% python3 -q
>>> import numpy as np
>>> import numpy.linalg as la
>>> np.set_printoptions(precision=1, suppress=True, linewidth=120, legacy="1.25")
>>> X = np.diag(np.array([-1, -2])) + 5 * np.eye(2, k=1) + 5 * np.eye(2, k=-1)
>>> X
array([[-1.,  5.],
       [ 5., -2.]])
>>> vec = np.array([-1, 0])
>>> y = X @ vec
>>> y
array([ 1., -5.])
>>> np.round(la.solve(X, X[:, 0]), 1) + 0
array([1., 0.])
>>> la.solve(X.T, X[1])
array([0., 1.])
>>> vec = np.array([1, -1])
>>> y = X @ vec
>>> c, lr = np.zeros(2), 1 / la.norm(X, 2) ** 2
>>> for i in range(200):
...     c -= lr * X.T @ (X @ c - y)
...     if i % 50 == 0: print(i, round(la.norm(X @ c - y), 1))
... 
0 0.2
50 0.0
100 0.0
150 0.0
>>> round(float(la.cond(X)), 1)
1.9
>>> np.trace(X)
-3.0
>>> (X - X.T) / 2
array([[0., 0.],
       [0., 0.]])
>>> (X + X.T) / 2
array([[-1.,  5.],
       [ 5., -2.]])
>>> X.inv()
Traceback (most recent call last):
  File "<python-input-18>", line 1, in <module>
    X.inv()
    ^^^^^
AttributeError: 'numpy.ndarray' object has no attribute 'inv'
>>> la.matrix_power(X, 2)
array([[ 26., -15.],
       [-15.,  29.]])
>>> mat = np.loadtxt("a.csv", delimiter=",")
>>> mat
array([[ 0.,  0.,  0.,  0.],
       [ 0.,  0.,  0., 18.],
       [ 0.,  0.,  0., 11.],
       [ 0.,  0.,  0.,  0.],
       [ 0.,  0.,  0.,  5.],
       [ 0.,  0.,  0.,  0.],
       [ 0.,  0.,  0., 11.],
       [ 0.,  0.,  0.,  0.],
       [ 0.,  0.,  0.,  7.],
       [ 9.,  0.,  0.,  9.],
       [ 0.,  0.,  0.,  3.],
       [ 0.,  0.,  0., 16.],
       [ 0.,  0.,  0.,  0.],
       [11.,  0.,  0.,  2.],
       [ 0.,  0.,  0., 11.],
       [ 0.,  2.,  0.,  1.]])
>>> la.lstsq(mat[:-1].T, mat[-1])[2]
2
>>> print(np.round(mat @ la.pinv(mat) @ mat, 1) + 0)
[[ 0.  0.  0.  0.]
 [ 0.  0.  0. 18.]
 [ 0.  0.  0. 11.]
 [ 0.  0.  0.  0.]
 [ 0.  0.  0.  5.]
 [ 0.  0.  0.  0.]
 [ 0.  0.  0. 11.]
 [ 0.  0.  0.  0.]
 [ 0.  0.  0.  7.]
 [ 9.  0.  0.  9.]
 [ 0.  0.  0.  3.]
 [ 0.  0.  0. 16.]
 [ 0.  0.  0.  0.]
 [11.  0.  0.  2.]
 [ 0.  0.  0. 11.]
 [ 0.  2.  0.  1.]]
>>> [round(float(x), 1) for x in la.svd(mat, compute_uv=False)[:3]]
[33.5, 13.8, 2.0]
>>> la.matrix_rank(mat, rtol=0.1)
2
>>> round(la.norm(mat, 2) / la.norm(mat), 1)
0.9
>>> print(la.cond(mat) > 100)
True
>>> Uu, s, Vt = la.svd(mat)
>>> vecs = Vt[:(s > 1e-8).sum()]
>>> rng = np.random.default_rng(545894)
>>> vec = mat[2] + 5 * mat[15] + rng.integers(2) * np.eye(4)[0]
>>> vec
array([ 0., 10.,  0., 16.])
>>> np.diag(vecs.T @ vecs)
array([1., 1., 0., 1.])
>>> rank = la.matrix_rank(mat)
>>> rank
3
>>> N = la.svd(mat)[2][rank:].T
>>> print(la.matrix_rank(mat.T @ mat), la.matrix_rank(mat @ mat.T))
3 3
>>> mat @ N
array([[0.],
       [0.],
       [0.],
       [0.],
       [0.],
       [0.],
       [0.],
       [0.],
       [0.],
       [0.],
       [0.],
       [0.],
       [0.],
       [0.],
       [0.],
       [0.]])
>>> [int(la.matrix_rank(mat[:, :j + 1])) for j in range(4)]
[1, 2, 2, 3]
>>> N.shape
(4, 1)
>>> data = np.array([[0, -1, 1, 1, -1],
...     [-1, -2, 0, 0, -2],
...     [2, 1, 3, 3, 1],
...     [1, 0, 2, 2, 0]])
>>> # columns 2 and 3 are equal
>>> vec = np.array([-6, -7, -8, -7, 9])
>>> h = np.maximum(data @ vec, 0)
>>> print(np.flatnonzero(h > 1e-9))
[1]
>>> data.T @ h
array([-2, -4,  0,  0, -4])
>>> data * (h > 1e-9)[:, None]
array([[ 0,  0,  0,  0,  0],
       [-1, -2,  0,  0, -2],
       [ 0,  0,  0,  0,  0],
       [ 0,  0,  0,  0,  0]])
>>> np.tanh(data @ vec)
array([-1.,  1., -1., -1.])
>>> Uu, s, Vt = la.svd(data)
>>> vecs = Vt[:(s > 1e-8).sum()]
>>> vec = data[0] + 5 * data[2] + rng.integers(2) * np.eye(5)[2]
>>> vec
array([10.,  4., 16., 16.,  4.])
>>> la.matrix_rank(np.vstack([data, vec]))
2
>>> print(np.allclose(vecs.T @ vecs @ vec, vec))
True
>>> np.round(vecs.T @ vecs, 1) + 0
array([[ 0.2,  0.2,  0.2,  0.2,  0.2],
       [ 0.2,  0.4,  0. ,  0. ,  0.4],
       [ 0.2,  0. ,  0.4,  0.4, -0.1],
       [ 0.2,  0. ,  0.4,  0.4, -0.1],
       [ 0.2,  0.4, -0.1, -0.1,  0.4]])
>>> np.diag(vecs.T @ vecs)
array([0.2, 0.5, 0.4, 0.4, 0.4])
>>> round(la.norm(data, 2) / la.norm(data), 1)
0.9
>>> vec = np.array([-2, 1, 2, -3, 2])
>>> data @ np.ones(5)
array([ 0., -5., 10.,  5.])
>>> (data * vec).sum(axis=1)
array([-4, -4, -4, -4])
>>> data @ (2 * vec)
array([-8, -8, -8, -8])
>>> print(np.einsum("ij,j->i", data, vec))
[-4 -4 -4 -4]
>>> la.norm(data @ vec) <= la.norm(data, 2) * la.norm(vec) + 1e-9
True
>>> Uu, s, Vt = la.svd(data)
>>> np.argmax(s[:-1] / (s[1:] + 1e-6)) + 1
2
>>> s.round(1) + 0
array([5.9, 3.4, 0. , 0. ])
>>> M2 = Uu[:, :2] @ np.diag(s[:2]) @ Vt[:2]
>>> round(np.abs(data - M2).max(), 1)
0.0
>>> M2.round(1) + 0
array([[ 0., -1.,  1.,  1., -1.],
       [-1., -2.,  0.,  0., -2.],
       [ 2.,  1.,  3.,  3.,  1.],
       [ 1.,  0.,  2.,  2.,  0.]])
>>> la.matrix_rank(data, rtol=0.05)
2
>>> la.matrix_rank(M2)
2
>>> round(la.norm(data - M2, 2), 1), round(float(s[2]), 1)
(0.0, 0.0)
>>> round(la.norm(data - M2) / la.norm(data), 1)
0.0
>>> labels = rng.integers(0, 3, 4)
>>> K = np.triu((labels[:, None] == labels) & (rng.random((4, 4)) < 0.8), 1).astype(int)
>>> K += K.T
>>> K
array([[0, 0, 0, 0],
       [0, 0, 1, 0],
       [0, 1, 0, 0],
       [0, 0, 0, 0]])
>>> # columns 0 and 3 are equal
>>> K @ K
array([[0, 0, 0, 0],
       [0, 1, 0, 0],
       [0, 0, 1, 0],
       [0, 0, 0, 0]])
>>> np.flatnonzero(la.matrix_power((K != 0) + (K.T != 0) + np.eye(4), 4)[3])
array([3])
>>> np.round(la.det(K), 1)
0.0
>>> print(np.sort(la.eigvals(K).real))
[-1.  0.  0.  1.]
>>> rank = la.matrix_rank(data)
>>> rank
2
>>> N = la.svd(data)[2][rank:].T
>>> np.allclose(data @ N, 0)
True
>>> la.matrix_rank(data.T @ data), la.matrix_rank(data @ data.T)
(2, 2)
>>> np.kron(np.eye(2, dtype=int), K)
array([[0, 0, 0, 0, 0, 0, 0, 0],
       [0, 0, 1, 0, 0, 0, 0, 0],
       [0, 1, 0, 0, 0, 0, 0, 0],
       [0, 0, 0, 0, 0, 0, 0, 0],
       [0, 0, 0, 0, 0, 0, 0, 0],
       [0, 0, 0, 0, 0, 0, 1, 0],
       [0, 0, 0, 0, 0, 1, 0, 0],
       [0, 0, 0, 0, 0, 0, 0, 0]])
>>> np.round(la.det(2 * K), 1), round(float(la.det(K)), 1)
(0.0, 0.0)
>>> np.einsum("ij,ji->", K, K)
2
>>> np.round(la.det(K.T), 1)
0.0
>>> print(np.round(la.det(K[::-1]), 1))
0.0
>>> rank = la.matrix_rank(K)
>>> print(rank)
2
>>> N = la.svd(K)[2][rank:].T
>>> N @ N.T
array([[1., 0., 0., 0.],
       [0., 0., 0., 0.],
       [0., 0., 0., 0.],
       [0., 0., 0., 1.]])
>>> [int(la.matrix_rank(K[:i])) for i in range(1, len(K) + 1)]
[0, 1, 2, 2]
>>> [int(la.matrix_rank(K[:, :j + 1])) for j in range(4)]
[0, 1, 2, 2]
>>> N.shape
(4, 2)
>>> m1 = np.load("out2.npy")
>>> m1
array([[-3. , -5.6,  0.6],
       [ 3.4, -1. ,  1.6],
       [ 2.6, -1.3,  0.9],
       [ 3. , -0.9,  0.9],
       [-3.4, -3.6, -0.3],
       [ 3.3, -3.8,  3.3],
       [ 1.4, -1.1,  2.8],
       [ 2.3, -3.8,  1.1],
       [-1.8, -3.7, -1.6],
       [ 0.9, -0.7,  1.9],
       [ 1.6, -2.4,  1.7],
       [ 1.7, -2.6,  1.7],
       [-3.3, -4.3,  0.2]])
>>> Ac = m1 - m1.mean(axis=0)
>>> vecs = la.svd(Ac)[2][:2]
>>> M2 = Ac - Ac @ vecs.T @ vecs
>>> np.round(np.cov(Ac @ vecs.T, rowvar=False), 1) + 0
array([[8.8, 0. ],
       [0. , 1.4]])
>>> O, vecs = la.qr(m1[:, :1])[0], la.qr(m1[:, 1:])[0]
>>> s = la.svd(O.T @ vecs, compute_uv=False)
>>> (s > 0.9).sum()
0
>>> print(np.degrees(np.arccos(s.clip(0, 1))))
[38.9]
>>> vec = np.array([-2, 0, -1, 2])
>>> (K * vec).sum(axis=1)
array([ 0, -1,  0,  0])
>>> print(la.norm(K @ vec) <= la.norm(K, 2) * la.norm(vec) + 1e-9)
True
>>> (K @ vec).argmax()
0
>>> K @ np.ones(4)
array([0., 1., 1., 0.])
>>> K @ np.eye(4)[1]
array([0., 0., 1., 0.])
>>> G = np.cov(m1, rowvar=False)
>>> G
array([[6.7, 2.7, 2.2],
       [2.7, 2.5, 0.8],
       [2.2, 0.8, 1.6]])
>>> G.shape
(3, 3)
>>> np.argwhere(np.triu(np.abs(np.corrcoef(m1.T)) > 0.8, 1))
array([], shape=(0, 2), dtype=int64)
